In [1]: import numpy as np

In [2]: np.set_printoptions(precision=1, suppress=True, linewidth=140)

In [3]: tidy = lambda a: np.round(a, 1) + 0

In [4]: arr = np.load("layer2.npy")

In [5]: arr
Out[5]: 
array([[ 3,  1,  2,  4,  0,  3,  3,  3,  0,  3],
       [ 5,  2,  3,  5,  3,  3,  0,  5,  0,  0],
       [ 1,  5,  4,  3,  1,  1,  3,  5,  0,  2],
       [ 5,  3,  2,  4,  2,  2,  3,  3,  5,  2],
       [ 4,  0,  5,  5,  4,  0,  5,  5,  2,  4],
       [ 2,  0,  3,  5,  3,  5,  5,  1,  1,  3],
       [ 0,  2,  3,  1,  1,  5,  1,  4,  0,  5],
       [ 0,  1,  5,  0,  0,  4,  4,  5,  2,  0],
       [ 4,  4,  3,  2,  5,  3,  3,  3,  5,  2],
       [ 3,  1,  2,  0,  0,  5,  5,  4,  4,  4],
       [ 3,  5,  2,  3,  4,  1,  3,  0,  0,  3],
       [ 5,  4,  4,  5,  1,  5,  0,  4,  2,  5],
       [ 2,  5,  5,  0,  0,  2,  2,  2,  0,  0],
       [ 0,  2,  2,  4,  5,  3,  1,  1,  3,  3],
       [13,  5,  8, 14,  6,  9,  3, 13,  0,  3]])

In [6]: P = arr @ np.linalg.solve(arr.T @ arr, arr.T)

In [7]: tidy(P @ arr[:, 3])
Out[7]: array([ 4.,  5.,  3.,  4.,  5.,  5.,  1.,  0.,  2.,  0.,  3.,  5.,  0.,  4., 14.])

In [8]: tidy(np.linalg.eigvalsh(P))
Out[8]: array([0., 0., 0., 0., 0., 1., 1., 1., 1., 1., 1., 1., 1., 1., 1.])

In [9]: tidy(np.diag(P))
Out[9]: array([0.3, 0.2, 0.8, 0.6, 1. , 0.8, 0.7, 0.6, 0.6, 0.7, 0.7, 0.8, 0.7, 0.7, 0.8])

In [10]: def softmax(z):
    ...:     e = np.exp(z - z.max(axis=-1, keepdims=True))
    ...:     return e / e.sum(axis=-1, keepdims=True)
    ...: 

In [11]: tidy(softmax(arr).sum(axis=1))
Out[11]: array([1., 1., 1., 1., 1., 1., 1., 1., 1., 1., 1., 1., 1., 1., 1.])

In [12]: tidy(softmax(arr[10] + 3))
Out[12]: array([0.1, 0.5, 0. , 0.1, 0.2, 0. , 0.1, 0. , 0. , 0.1])

In [13]: tidy(softmax(10 * arr[10]))
Out[13]: array([0., 1., 0., 0., 0., 0., 0., 0., 0., 0.])

In [14]: att = arr @ arr.T / np.sqrt(10)

In [15]: tidy(softmax(att)[10] @ arr)
Out[15]: array([13.,  5.,  8., 14.,  6.,  9.,  3., 13.,  0.,  3.])

In [16]: x = np.array([1, 1, 3, 1, 0, 3, 0, 1, 1, 1])

In [17]: y = arr @ x

In [18]: y
Out[18]: array([29, 35, 31, 34, 35, 36, 36, 35, 38, 37, 23, 52, 30, 28, 99])

In [19]: tidy(np.linalg.lstsq(arr, y)[0])
Out[19]: array([1., 1., 3., 1., 0., 3., 0., 1., 1., 1.])

In [20]: rng = np.random.default_rng(8944)

In [21]: y = y + 0.1 * rng.normal(size=15)

In [22]: tidy(y)
Out[22]: array([29. , 35.1, 30.9, 34.1, 35. , 35.9, 36. , 35. , 37.9, 37.1, 22.8, 52.1, 29.9, 28. , 99. ])

In [23]: beta, *_ = np.linalg.lstsq(arr, y)

In [24]: tidy(beta)
Out[24]: array([1., 1., 3., 1., 0., 3., 0., 1., 1., 1.])

In [25]: arr.reshape(-1, 2)
Out[25]: 
array([[ 3,  1],
       [ 2,  4],
       [ 0,  3],
       [ 3,  3],
       [ 0,  3],
       [ 5,  2],
       [ 3,  5],
       [ 3,  3],
       [ 0,  5],
       [ 0,  0],
       [ 1,  5],
       [ 4,  3],
       [ 1,  1],
       [ 3,  5],
       [ 0,  2],
       [ 5,  3],
       [ 2,  4],
       [ 2,  2],
       [ 3,  3],
       [ 5,  2],
       [ 4,  0],
       [ 5,  5],
       [ 4,  0],
       [ 5,  5],
       [ 2,  4],
       [ 2,  0],
       [ 3,  5],
       [ 3,  5],
       [ 5,  1],
       [ 1,  3],
       [ 0,  2],
       [ 3,  1],
       [ 1,  5],
       [ 1,  4],
       [ 0,  5],
       [ 0,  1],
       [ 5,  0],
       [ 0,  4],
       [ 4,  5],
       [ 2,  0],
       [ 4,  4],
       [ 3,  2],
       [ 5,  3],
       [ 3,  3],
       [ 5,  2],
       [ 3,  1],
       [ 2,  0],
       [ 0,  5],
       [ 5,  4],
       [ 4,  4],
       [ 3,  5],
       [ 2,  3],
       [ 4,  1],
       [ 3,  0],
       [ 0,  3],
       [ 5,  4],
       [ 4,  5],
       [ 1,  5],
       [ 0,  4],
       [ 2,  5],
       [ 2,  5],
       [ 5,  0],
       [ 0,  2],
       [ 2,  2],
       [ 0,  0],
       [ 0,  2],
       [ 2,  4],
       [ 5,  3],
       [ 1,  1],
       [ 3,  3],
       [13,  5],
       [ 8, 14],
       [ 6,  9],
       [ 3, 13],
       [ 0,  3]])

In [26]: blk = arr.reshape(15, 2, -1)

In [27]: blk.sum(axis=1)
Out[27]: 
array([[ 6,  4,  5,  4,  3],
       [ 8,  2,  8,  5,  3],
       [ 2,  8,  9,  3,  3],
       [ 7,  6,  5,  9,  4],
       [ 4,  5, 10,  7,  8],
       [ 7,  5,  4,  6,  6],
       [ 5,  3,  7,  1,  6],
       [ 4,  5, 10,  2,  0],
       [ 7,  7,  6,  7,  7],
       [ 8,  6,  6,  4,  4],
       [ 4,  8,  2,  3,  7],
       [10,  4,  8,  7,  6],
       [ 4,  7,  7,  0,  0],
       [ 3,  3,  3,  7,  8],
       [22,  8, 21, 14,  9]])

In [28]: np.einsum("ihd,jhd->hij", blk, blk).shape
Out[28]: (2, 15, 15)

In [29]: x = np.array([5, 3, 5, 1, 3, 1, 1, 4, 0, 0])

In [30]: y = arr @ x

In [31]: beta, lr = np.zeros(10), 1 / np.linalg.norm(arr, 2) ** 2

In [32]: for i in range(60):
    ...:     beta -= lr * arr.T @ (arr @ beta - y)
    ...:     if i % 10 == 0: print(i, round(np.linalg.norm(arr @ beta - y), 1))
    ...: 
0 32.4
10 22.4
20 16.2
30 12.4
40 9.9
50 8.3

In [33]: tidy(beta)
Out[33]: array([ 4. ,  3.5,  4. ,  2.3,  2.1,  1.2,  1.4,  4.2,  0.4, -0.2])

In [34]: Y = np.array([[-0.3, 0.2, 0.7, 2.2],
    ...:     [-1.0, -1.2, -1.4, -1.5],
    ...:     [-2.2, 1.9, -0.2, 0.1],
    ...:     [1.0, -1.2, -1.4, -0.1],
    ...:     [-2.2, -1.9, 1.5, 2.3],
    ...:     [0.1, -0.3, -0.9, -0.2],
    ...:     [-0.3, 0.7, 0.6, 0.0],
    ...:     [-0.8, -1.3, -0.5, 0.9],
    ...:     [-2.4, 0.2, -0.4, -1.4],
    ...:     [-0.3, 1.0, 0.7, -1.8],
    ...:     [1.0, -1.3, 1.9, 1.4],
    ...:     [0.9, 1.0, -1.2, 0.4],
    ...:     [-0.2, -2.6, -0.6, -1.5],
    ...:     [0.5, 0.6, 0.5, 0.7],
    ...:     [0.3, -1.2, 0.1, 0.8]])

In [35]: Z = np.array([[0.9, -0.3, -0.6, 0.4, -0.8, -1.8, 1.4, -0.2, -0.4],
    ...:     [0.0, 1.7, 0.6, -0.3, 0.7, -0.5, 0.0, -0.3, -0.9],
    ...:     [-1.2, -0.3, -0.2, -0.4, -1.5, -0.4, 0.6, -0.2, -0.6],
    ...:     [-0.2, 0.7, 2.6, 0.7, -1.6, -0.9, -1.2, 0.6, 0.5]])

In [36]: m1 = Y @ Z

In [37]: tidy(m1)
Out[37]: 
array([[-1.6,  1.8,  5.9,  1.1, -4.2, -1.8, -2.6,  1.2,  0.6],
       [ 1.1, -2.4, -3.7, -0.5,  4.5,  4.3, -0.4, -0.1,  1.6],
       [-1.8,  4. ,  2.8, -1.3,  3.2,  3. , -3.3,  0. , -0.7],
       [ 2.6, -2. , -1.3,  1.2,  0.6, -0.6,  0.7,  0.4,  1.5],
       [-4.2, -1.4,  5.9,  0.7, -5.5,  2.2, -4.9,  2.1,  2.8],
       [ 1.2, -0.4, -0.6,  0.4,  1.4,  0.5, -0.2,  0.1,  0.7],
       [-1. ,  1.1,  0.5, -0.6, -0.2,  0. , -0.1, -0.3, -0.9],
       [-0.3, -1.2,  2.1,  0.9, -1. ,  1.5, -2.5,  1.2,  2.2],
       [-1.4,  0.2, -2. , -1.8,  4.9,  5.6, -1.9, -0.3,  0.3],
       [-0.7,  0.3, -4. , -2. ,  2.8,  1.4,  2.2, -1.5, -2.1],
       [-1.7, -2.1,  1.9,  1. , -6.8, -3.2,  0.9,  0.6,  0.3],
       [ 2.2,  2.1,  1.3,  0.8,  1.1, -2. ,  0.1,  0. , -0.3],
       [ 0.8, -5.2, -5.2, -0.1,  1.6,  3.2,  1.2,  0. ,  2. ],
       [-0.3,  1.2,  1.8,  0.3, -1.8, -2. ,  0.2,  0. , -0.7],
       [ 0. , -1.6,  1.2,  1. , -2.5, -0.7, -0.5,  0.8,  1.3]])

In [38]: Y = np.c_[arr[:, :2] @ np.array([[0, 0], [-2, 1]]), np.array([0, 7, 7, 5, 0, 9, 5, 2, 2, 4, 9, 0, 9, 9, 2])]

In [39]: Y
Out[39]: 
array([[ -2,   1,   0],
       [ -4,   2,   7],
       [-10,   5,   7],
       [ -6,   3,   5],
       [  0,   0,   0],
       [  0,   0,   9],
       [ -4,   2,   5],
       [ -2,   1,   2],
       [ -8,   4,   2],
       [ -2,   1,   4],
       [-10,   5,   9],
       [ -8,   4,   0],
       [-10,   5,   9],
       [ -4,   2,   9],
       [-10,   5,   2]])

In [40]: tidy(np.linalg.norm(np.linalg.qr(arr)[0].T @ Y, axis=0) ** 2 / ((Y ** 2).sum(axis=0) + 1e-12))
Out[40]: array([1. , 1. , 0.8])

In [41]: np.linalg.matrix_rank(Y)
Out[41]: np.int64(2)

In [42]: np.linalg.matrix_rank(np.c_[arr, Y])
Out[42]: np.int64(11)
